$ python3 -q
>>> import numpy as np
>>> np.set_printoptions(precision=2, suppress=True, linewidth=120)
>>> def rnd(a):
...     return np.round(a, 2) + 0
... 
>>> A2 = np.array([[-0.1, -0.7], [0.3, -0.8], [-0.1, 0.0]])
>>> basis = np.array([[-0.9, 0.0, -1.4, -0.6, -0.3], [1.0, 0.0, -0.7, 0.5, 0.5]])
>>> feats = A2 @ basis
>>> rnd(feats)
array([[-0.61,  0.  ,  0.63, -0.29, -0.32],
       [-1.07,  0.  ,  0.14, -0.58, -0.49],
       [ 0.09,  0.  ,  0.14,  0.06,  0.03]])
>>> rnd(np.linalg.norm(feats[0] - feats[1]))
np.float64(0.75)
>>> rnd(np.linalg.norm(feats, 2))
np.float64(1.58)
>>> rnd(feats[0] @ feats[1])
np.float64(1.07)
>>> rnd(np.linalg.norm(feats, 1)), rnd(np.linalg.norm(feats, np.inf))
(np.float64(1.77), np.float64(2.28))
>>> print(rnd(np.linalg.norm(feats, axis=0)))
[1.23 0.   0.66 0.65 0.59]
>>> m1 = np.loadtxt("x.csv", delimiter=",")
>>> m1
array([[15.,  1.,  0.,  2.,  1.],
       [ 1., -9.,  2.,  0.,  1.],
       [ 1.,  2., 15.,  1.,  1.],
       [ 2.,  0.,  1., 15.,  1.],
       [ 2.,  1.,  0.,  1., -4.]])
>>> O, Rm = np.linalg.qr(m1)
>>> np.trace(O @ O.T)
np.float64(5.0)
>>> rnd(O.T @ O)
array([[1., 0., 0., 0., 0.],
       [0., 1., 0., 0., 0.],
       [0., 0., 1., 0., 0.],
       [0., 0., 0., 1., 0.],
       [0., 0., 0., 0., 1.]])
>>> np.allclose(Rm.T @ Rm, m1.T @ m1)
True
>>> rnd(abs(Rm[0, 0])), rnd(np.linalg.norm(m1[:, 0]))
(np.float64(15.33), np.float64(15.33))
>>> rnd(Rm)
array([[-15.33,  -0.65,  -1.24,  -4.11,  -0.72],
       [  0.  ,   9.3 ,   1.2 ,   0.25,  -1.13],
       [  0.  ,   0.  , -15.07,  -1.63,  -1.23],
       [  0.  ,   0.  ,   0.  , -14.54,  -0.64],
       [  0.  ,   0.  ,   0.  ,   0.  ,  -4.04]])
>>> rnd(O @ Rm)
array([[15.,  1.,  0.,  2.,  1.],
       [ 1., -9.,  2.,  0.,  1.],
       [ 1.,  2., 15.,  1.,  1.],
       [ 2.,  0.,  1., 15.,  1.],
       [ 2.,  1.,  0.,  1., -4.]])
>>> ev, V = np.linalg.eig(m1)
>>> rnd(np.sort(np.linalg.eigvals(m1 @ m1)))
array([ 15.95,  87.59, 170.33, 215.  , 311.13])
>>> rnd(ev)
array([-9.36, -3.99, 17.64, 13.05, 14.66])
>>> A2 = np.linalg.inv(m1)
>>> rnd(m1 @ A2)
array([[1., 0., 0., 0., 0.],
       [0., 1., 0., 0., 0.],
       [0., 0., 1., 0., 0.],
       [0., 0., 0., 1., 0.],
       [0., 0., 0., 0., 1.]])
>>> print(rnd(np.linalg.inv(A2)))
[[15.  1.  0.  2.  1.]
 [ 1. -9.  2.  0.  1.]
 [ 1.  2. 15.  1.  1.]
 [ 2.  0.  1. 15.  1.]
 [ 2.  1.  0.  1. -4.]]
>>> rnd(A2)
array([[ 0.07,  0.01,  0.  , -0.01,  0.02],
       [ 0.01, -0.11,  0.01,  0.  , -0.02],
       [-0.01,  0.02,  0.06,  0.  ,  0.02],
       [-0.01,  0.  ,  0.  ,  0.07,  0.01],
       [ 0.03, -0.02,  0.  ,  0.01, -0.24]])
>>> rnd(np.linalg.det(m1) * np.linalg.det(A2))
np.float64(1.0)
